$ python -q
>>> import numpy as np
>>> from numpy import linalg as LA
>>> np.set_printoptions(precision=2, suppress=True, linewidth=200)
>>> tidy = lambda a: np.round(a, 2) + 0
>>> J = np.load("a.npy")
>>> J
array([[ 0.,  0.,  0., -4., -6.],
       [ 0.,  0.,  0., -9., -7.],
       [ 0.,  0.,  0.,  6.,  6.],
       [-4., -9.,  6.,  0.,  0.],
       [-6., -7.,  6.,  0.,  0.]])
>>> np.unique(J.round(6), axis=0).shape
(5, 5)
>>> LA.lstsq(J[:-1].T, J[-1])[2]
np.int32(3)
>>> np.abs(np.diag(LA.qr(J)[1])) > 1e-9
array([ True,  True, False,  True,  True])
>>> np.allclose(J[:-1].T @ LA.lstsq(J[:-1].T, J[-1])[0], J[-1])
False
>>> tidy(np.trace(LA.pinv(J) @ J))
np.float64(4.0)
>>> t3 = np.stack([J, 2 * J, J[::-1]])
>>> tidy(LA.det(t3))
array([0., 0., 0.])
>>> (t3 @ J.T).shape
(3, 5, 5)
>>> t3.shape
(3, 5, 5)
>>> np.einsum("bij,cij->bc", t3, t3)
array([[ 508., 1016.,   72.],
       [1016., 2032.,  144.],
       [  72.,  144.,  508.]])
>>> tidy(LA.norm(t3, axis=(1, 2)))
array([22.54, 45.08, 22.54])
>>> t3.sum(axis=0)
array([[ -6.,  -7.,   6., -12., -18.],
       [ -4.,  -9.,   6., -27., -21.],
       [  0.,   0.,   0.,  24.,  24.],
       [-12., -27.,  18.,  -9.,  -7.],
       [-18., -21.,  18.,  -4.,  -6.]])
>>> U, s, Vh = LA.svd(J)
>>> tidy(s)
array([15.82, 15.82,  1.96,  1.96,  0.  ])
>>> np.argmax(s[:-1] / (s[1:] + 1e-6)) + 1
np.int64(4)
>>> B = U[:, :4] @ np.diag(s[:4]) @ Vh[:4]
>>> tidy(LA.norm(J - B, 2)), tidy(s[4])
(np.float64(0.0), np.float64(0.0))
>>> LA.matrix_rank(J, rtol=0.05)
np.int64(4)
>>> B = np.array([[6, 7, 7], [3, 9, 0]])
>>> basis = np.kron(B, J)
>>> LA.matrix_rank(basis)
np.int64(8)
>>> tidy(LA.norm(basis, 2)), tidy(LA.norm(B, 2) * LA.norm(J, 2))
(np.float64(221.39), np.float64(221.39))
